$ ipython --no-banner

In [1]: import numpy as np

In [2]: from numpy import linalg as LA

In [3]: np.set_printoptions(precision=1, suppress=True, linewidth=160, legacy="1.25")

In [4]: u = np.array([5, -1, 0, -1, -4, -2, 1, -7, -5])

In [5]: mat = 5 * np.eye(9) + np.outer(u, u)

In [6]: mat
Out[6]: 
array([[ 30.,  -5.,   0.,  -5., -20., -10.,   5., -35., -25.],
       [ -5.,   6.,   0.,   1.,   4.,   2.,  -1.,   7.,   5.],
       [  0.,   0.,   5.,   0.,   0.,   0.,   0.,   0.,   0.],
       [ -5.,   1.,   0.,   6.,   4.,   2.,  -1.,   7.,   5.],
       [-20.,   4.,   0.,   4.,  21.,   8.,  -4.,  28.,  20.],
       [-10.,   2.,   0.,   2.,   8.,   9.,  -2.,  14.,  10.],
       [  5.,  -1.,   0.,  -1.,  -4.,  -2.,   6.,  -7.,  -5.],
       [-35.,   7.,   0.,   7.,  28.,  14.,  -7.,  54.,  35.],
       [-25.,   5.,   0.,   5.,  20.,  10.,  -5.,  35.,  30.]])

In [7]: # 2 blocks once reordered

In [8]: np.allclose(mat, mat.T)
Out[8]: True

In [9]: np.trace(mat)
Out[9]: 167.0

In [10]: cov = mat.T @ mat

In [11]: np.allclose(cov, cov.T)
Out[11]: True

In [12]: LA.matrix_rank(cov)
Out[12]: 9

In [13]: LA.eigvalsh(cov)[::-1]
Out[13]: array([16129.,    25.,    25.,    25.,    25.,    25.,    25.,    25.,    25.])

In [14]: np.diag(cov)
Out[14]: array([3325.,  157.,   25.,  157., 2137.,  553.,  157., 6493., 3325.])

In [15]: (mat @ mat.T).shape
Out[15]: (9, 9)

In [16]: feats = np.array([[0, 1, 1, 1, 1, 2, 1],
    ...:     [2, 1, 0, 0, 2, 2, 2],
    ...:     [2, 1, 0, 0, 2, 2, 2],
    ...:     [1, 1, 0, 1, 1, 1, 0],
    ...:     [2, 1, 2, 1, 0, 0, 1],
    ...:     [1, 2, 1, 0, 1, 1, 1],
    ...:     [1, 1, 0, 2, 1, 1, 1],
    ...:     [0, 0, 2, 2, 2, 2, 0],
    ...:     [2, 1, 0, 2, 1, 0, 0]])

In [17]: # row 2 repeats row 1

In [18]: vec = np.ones(9)

In [19]: for _ in range(7):
    ...:     vec = mat @ vec
    ...:     vec /= LA.norm(vec)
    ...:     print(round(vec @ mat @ vec, 1))
    ...: 
126.1
127.0
127.0
127.0
127.0
127.0
127.0

In [20]: round(LA.eigvalsh(mat)[-1], 1)
Out[20]: 127.0

In [21]: vec.round(1) + 0
Out[21]: array([-0.5,  0.1,  0. ,  0.1,  0.4,  0.2, -0.1,  0.6,  0.5])

In [22]: u, g = mat[0], mat[8]

In [23]: u @ u
Out[23]: 3325.0

In [24]: p = (u @ g) / (u @ u) * u

In [25]: np.round(g - p, 1) + 0
Out[25]: array([4.8, 0. , 0. , 0. , 0.2, 0.1, 0. , 0.3, 5.2])

In [26]: np.round(LA.norm(u + g) ** 2 + LA.norm(u - g) ** 2, 1)
Out[26]: 13300.0

In [27]: np.outer(u, g)
Out[27]: 
array([[ -750.,   150.,     0.,   150.,   600.,   300.,  -150.,  1050.,   900.],
       [  125.,   -25.,    -0.,   -25.,  -100.,   -50.,    25.,  -175.,  -150.],
       [   -0.,     0.,     0.,     0.,     0.,     0.,    -0.,     0.,     0.],
       [  125.,   -25.,    -0.,   -25.,  -100.,   -50.,    25.,  -175.,  -150.],
       [  500.,  -100.,    -0.,  -100.,  -400.,  -200.,   100.,  -700.,  -600.],
       [  250.,   -50.,    -0.,   -50.,  -200.,  -100.,    50.,  -350.,  -300.],
       [ -125.,    25.,     0.,    25.,   100.,    50.,   -25.,   175.,   150.],
       [  875.,  -175.,    -0.,  -175.,  -700.,  -350.,   175., -1225., -1050.],
       [  625.,  -125.,    -0.,  -125.,  -500.,  -250.,   125.,  -875.,  -750.]])

In [28]: LA.matrix_rank(np.outer(u, g))
Out[28]: 1

In [29]: (g - p) @ u
Out[29]: 0.0

In [30]: rng = np.random.default_rng(31114)

In [31]: other = feats + rng.integers(-2, 3, (9, 6)) @ rng.integers(-2, 3, (6, 7))

In [32]: other
Out[32]: 
array([[  4,  -6,  -2,   0,   2,   2,  -4],
       [  6,  -7,   8, -10,  -4,   2,   6],
       [ 10,  -7,   4,   2,   4,   0,  -4],
       [ -3,   8,   1,  -3,   1,  -2,   3],
       [  3,   0,   4,  -5,  -5,  -1,   4],
       [ -8,   6,   4,  -8,   8,   0,   0],
       [  3,   4,   4,  -1,  -5,  -2,   5],
       [  8, -11,   8,  -1,  -2,   2,  -4],
       [ 13,  -9,   3,   5,  -7,   1,  -2]])

In [33]: other - feats
Out[33]: 
array([[  4,  -7,  -3,  -1,   1,   0,  -5],
       [  4,  -8,   8, -10,  -6,   0,   4],
       [  8,  -8,   4,   2,   2,  -2,  -6],
       [ -4,   7,   1,  -4,   0,  -3,   3],
       [  1,  -1,   2,  -6,  -5,  -1,   3],
       [ -9,   4,   3,  -8,   7,  -1,  -1],
       [  2,   3,   4,  -3,  -6,  -3,   4],
       [  8, -11,   6,  -3,  -4,   0,  -4],
       [ 11, -10,   3,   3,  -8,   1,  -2]])

In [34]: np.abs(other - feats).sum(axis=1)
Out[34]: array([21, 40, 32, 22, 19, 33, 25, 36, 38])

In [35]: hat = other @ LA.solve(other.T @ other, other.T)

In [36]: np.diag(hat)
Out[36]: array([0.8, 1. , 1. , 0.4, 0.9, 0.8, 0.5, 0.8, 0.8])

In [37]: np.round(LA.eigvalsh(hat), 1) + 0
Out[37]: array([0., 0., 1., 1., 1., 1., 1., 1., 1.])

In [38]: hat.round(1) + 0
Out[38]: 
array([[ 0.8,  0. ,  0. ,  0.1,  0.1,  0.1, -0.3, -0.1,  0.2],
       [ 0. ,  1. ,  0. , -0.1,  0. ,  0. ,  0.1,  0. ,  0. ],
       [ 0. ,  0. ,  1. ,  0. ,  0. ,  0. ,  0. ,  0. ,  0. ],
       [ 0.1, -0.1,  0. ,  0.4,  0.2,  0.3,  0.3, -0.2,  0.1],
       [ 0.1,  0. ,  0. ,  0.2,  0.9, -0.1,  0.1,  0.1, -0.1],
       [ 0.1,  0. ,  0. ,  0.3, -0.1,  0.8,  0. ,  0.2, -0.1],
       [-0.3,  0.1,  0. ,  0.3,  0.1,  0. ,  0.5, -0.1,  0.3],
       [-0.1,  0. ,  0. , -0.2,  0.1,  0.2, -0.1,  0.8,  0.2],
       [ 0.2,  0. ,  0. ,  0.1, -0.1, -0.1,  0.3,  0.2,  0.8]])

In [39]: np.allclose(hat @ hat, hat)
Out[39]: True

In [40]: np.round(np.trace(hat), 1)
Out[40]: 7.0

In [41]: arr = np.array([[1, 0, 0, 0, 0, 0, 0, 0],
    ...:     [5, 1, 0, 0, 0, 0, 0, 0],
    ...:     [0, 1, 1, 0, 0, 0, 0, 0],
    ...:     [1, 3, 1, 1, 0, 0, 0, 0],
    ...:     [1, 0, 0, 5, 1, 0, 0, 0],
    ...:     [2, 2, 1, 1, 5, 1, 0, 0],
    ...:     [5, 1, 1, 4, 4, 0, 1, 0],
    ...:     [1, 4, 3, 4, 3, 1, 3, 1]])

In [42]: # triangular: eigenvalues sit on the diagonal

In [43]: left, sigma, vt = LA.svd(arr)

In [44]: np.argmax(sigma[:-1] / (sigma[1:] + 1e-6)) + 1
Out[44]: 7

In [45]: sigma.round(1) + 0
Out[45]: array([12.5,  5.6,  4.5,  3.8,  1.9,  0.7,  0.4,  0. ])

In [46]: other = left[:, :7] @ np.diag(sigma[:7]) @ vt[:7]

In [47]: LA.matrix_rank(other)
Out[47]: 7

In [48]: other.round(1) + 0
Out[48]: 
array([[1., 0., 0., 0., 0., 0., 0., 0.],
       [5., 1., 0., 0., 0., 0., 0., 0.],
       [0., 1., 1., 0., 0., 0., 0., 0.],
       [1., 3., 1., 1., 0., 0., 0., 0.],
       [1., 0., 0., 5., 1., 0., 0., 0.],
       [2., 2., 1., 1., 5., 1., 0., 0.],
       [5., 1., 1., 4., 4., 0., 1., 0.],
       [1., 4., 3., 4., 3., 1., 3., 1.]])

In [49]: round(float(LA.norm(arr - other, 2)), 1), round(sigma[7], 1)
Out[49]: (0.0, 0.0)

In [50]: round(LA.norm(arr - other) / LA.norm(arr), 1)
Out[50]: 0.0

In [51]: round(float(np.abs(arr - other).max()), 1)
Out[51]: 0.0

In [52]: u, g = arr[3], arr[4]

In [53]: u @ u
Out[53]: 12

In [54]: u @ g
Out[54]: 6

In [55]: p = (u @ g) / (u @ u) * u

In [56]: g - p
Out[56]: array([ 0.5, -1.5, -0.5,  4.5,  1. ,  0. ,  0. ,  0. ])

In [57]: (g - p) @ u
Out[57]: 0.0

In [58]: np.outer(u, g)
Out[58]: 
array([[ 1,  0,  0,  5,  1,  0,  0,  0],
       [ 3,  0,  0, 15,  3,  0,  0,  0],
       [ 1,  0,  0,  5,  1,  0,  0,  0],
       [ 1,  0,  0,  5,  1,  0,  0,  0],
       [ 0,  0,  0,  0,  0,  0,  0,  0],
       [ 0,  0,  0,  0,  0,  0,  0,  0],
       [ 0,  0,  0,  0,  0,  0,  0,  0],
       [ 0,  0,  0,  0,  0,  0,  0,  0]])

In [59]: p
Out[59]: array([0.5, 1.5, 0.5, 0.5, 0. , 0. , 0. , 0. ])

In [60]: (LA.matrix_power((mat != 0) + (mat.T != 0) + np.eye(9), 9) > 0).astype(int)
Out[60]: 
array([[1, 1, 0, 1, 1, 1, 1, 1, 1],
       [1, 1, 0, 1, 1, 1, 1, 1, 1],
       [0, 0, 1, 0, 0, 0, 0, 0, 0],
       [1, 1, 0, 1, 1, 1, 1, 1, 1],
       [1, 1, 0, 1, 1, 1, 1, 1, 1],
       [1, 1, 0, 1, 1, 1, 1, 1, 1],
       [1, 1, 0, 1, 1, 1, 1, 1, 1],
       [1, 1, 0, 1, 1, 1, 1, 1, 1],
       [1, 1, 0, 1, 1, 1, 1, 1, 1]])

In [61]: np.flatnonzero(LA.matrix_power((mat != 0) + (mat.T != 0) + np.eye(9), 9)[3])
Out[61]: array([0, 1, 3, 4, 5, 6, 7, 8])

In [62]: np.sort(LA.eigvals(mat).real)
Out[62]: array([  5.,   5.,   5.,   5.,   5.,   5.,   5.,   5., 127.])

In [63]: other = arr / np.sqrt((arr ** 2).mean(axis=1, keepdims=True))

In [64]: arr - arr.mean(axis=1, keepdims=True)
Out[64]: 
array([[ 0.9, -0.1, -0.1, -0.1, -0.1, -0.1, -0.1, -0.1],
       [ 4.2,  0.2, -0.8, -0.8, -0.8, -0.8, -0.8, -0.8],
       [-0.2,  0.8,  0.8, -0.2, -0.2, -0.2, -0.2, -0.2],
       [ 0.2,  2.2,  0.2,  0.2, -0.8, -0.8, -0.8, -0.8],
       [ 0.1, -0.9, -0.9,  4.1,  0.1, -0.9, -0.9, -0.9],
       [ 0.5,  0.5, -0.5, -0.5,  3.5, -0.5, -1.5, -1.5],
       [ 3. , -1. , -1. ,  2. ,  2. , -2. , -1. , -2. ],
       [-1.5,  1.5,  0.5,  1.5,  0.5, -1.5,  0.5, -1.5]])

In [65]: LA.norm(other, axis=1)
Out[65]: array([2.8, 2.8, 2.8, 2.8, 2.8, 2.8, 2.8, 2.8])

In [66]: LA.matrix_rank(other) == LA.matrix_rank(arr)
Out[66]: True

In [67]: LA.matrix_rank(arr - arr.mean(axis=1, keepdims=True))
Out[67]: 7

In [68]: idx = rng.permutation(8)

In [69]: idx
Out[69]: array([1, 7, 2, 4, 3, 6, 5, 0])

In [70]: other = arr[idx][:, idx]

In [71]: np.sort(np.abs(LA.eigvals(other)))
Out[71]: array([1., 1., 1., 1., 1., 1., 1., 1.])

In [72]: np.round(LA.det(other), 1), round(LA.det(arr[idx]), 1)
Out[72]: (1.0, 1.0)

In [73]: np.trace(other)
Out[73]: 8

In [74]: A = np.array([[2, 0, 0, 0], [1, 0, 0, 0], [0, 0, 2, 0], [0, 0, 1, 0]])

In [75]: A
Out[75]: 
array([[2, 0, 0, 0],
       [1, 0, 0, 0],
       [0, 0, 2, 0],
       [0, 0, 1, 0]])

In [76]: np.allclose(A[:-1].T @ LA.lstsq(A[:-1].T, A[-1])[0], A[-1])
Out[76]: True

In [77]: np.unique(A.round(6), axis=0).shape
Out[77]: (4, 4)

In [78]: np.abs(np.diag(LA.qr(A)[1])) > 1e-9
Out[78]: array([ True, False,  True, False])

In [79]: LA.cond(A) > 100
Out[79]: True

In [80]: [round(float(x), 1) for x in LA.svd(A, compute_uv=False)[:3]]
Out[80]: [2.2, 2.2, 0.0]

In [81]: LA.matrix_rank(A, rtol=0.1)
Out[81]: 2

In [82]: left, sigma, vt = LA.svd(A)

In [83]: evecs = vt[:(sigma > 1e-8).sum()]

In [84]: vec = A[2] + 2 * A[3] + rng.integers(2) * np.eye(4)[3]

In [85]: vec
Out[85]: array([0., 0., 4., 1.])

In [86]: np.diag(evecs.T @ evecs)
Out[86]: array([1., 0., 1., 0.])

In [87]: np.allclose(evecs.T @ evecs @ vec, vec)
Out[87]: False

In [88]: evecs.T @ evecs
Out[88]: 
array([[1., 0., 0., 0.],
       [0., 0., 0., 0.],
       [0., 0., 1., 0.],
       [0., 0., 0., 0.]])

In [89]: w1 = np.array([[-3, 0, -1, 1], [-3, -3, -1, -2], [-2, -2, 3, 1], [3, 2, 1, -3]])

In [90]: c = np.array([0, -1, -1, -1])

In [91]: H = np.maximum(A @ w1 + c, 0)

In [92]: H
Out[92]: 
array([[0, 0, 0, 1],
       [0, 0, 0, 0],
       [0, 0, 5, 1],
       [0, 0, 2, 0]])

In [93]: (H > 0).mean(axis=0)
Out[93]: array([0. , 0. , 0.5, 0.5])

In [94]: C = np.array([[1, 0], [1, 0], [1, 2], [1, 2]])

In [95]: H @ C
Out[95]: 
array([[ 1,  2],
       [ 0,  0],
       [ 6, 12],
       [ 2,  4]])

In [96]: W0 = np.array([[4, 5, 9, 10, 8],
    ...:     [-10, -9, -5, -4, -6],
    ...:     [-1, 0, 4, 5, 3],
    ...:     [-9, -8, -4, -3, -5],
    ...:     [5, 6, 10, 11, 9],
    ...:     [0, 1, 5, 6, 4],
    ...:     [-12, -11, -7, -6, -8]])

In [97]: other = W0 / np.sqrt((W0 ** 2).mean(axis=1, keepdims=True))

In [98]: other[2]
Out[98]: array([-0.3,  0. ,  1.3,  1.6,  0.9])

In [99]: LA.matrix_rank(W0 - W0.mean(axis=1, keepdims=True))
Out[99]: 1

In [100]: W0 - W0.mean(axis=1, keepdims=True)
Out[100]: 
array([[-3.2, -2.2,  1.8,  2.8,  0.8],
       [-3.2, -2.2,  1.8,  2.8,  0.8],
       [-3.2, -2.2,  1.8,  2.8,  0.8],
       [-3.2, -2.2,  1.8,  2.8,  0.8],
       [-3.2, -2.2,  1.8,  2.8,  0.8],
       [-3.2, -2.2,  1.8,  2.8,  0.8],
       [-3.2, -2.2,  1.8,  2.8,  0.8]])

In [101]: LA.matrix_rank(other) == LA.matrix_rank(W0)
Out[101]: True

In [102]: left, sigma, vt = LA.svd(W0)

In [103]: sigma.round(1) + 0
Out[103]: array([38.2, 13.7,  0. ,  0. ,  0. ])

In [104]: other = left[:, :2] @ np.diag(sigma[:2]) @ vt[:2]

In [105]: np.round(np.abs(W0 - other).max(), 1)
Out[105]: 0.0

In [106]: round(LA.norm(W0 - other, 2), 1), round(sigma[2], 1)
Out[106]: (0.0, 0.0)

In [107]: np.sort(LA.eigvals(arr))
Out[107]: array([1., 1., 1., 1., 1., 1., 1., 1.])

In [108]: arr @ arr
Out[108]: 
array([[ 1,  0,  0,  0,  0,  0,  0,  0],
       [10,  1,  0,  0,  0,  0,  0,  0],
       [ 5,  2,  1,  0,  0,  0,  0,  0],
       [17,  7,  2,  1,  0,  0,  0,  0],
       [ 7, 15,  5, 10,  1,  0,  0,  0],
       [20,  8,  3, 27, 10,  1,  0,  0],
       [23, 15,  6, 28,  8,  0,  1,  0],
       [46, 28, 14, 36, 23,  2,  6,  1]])
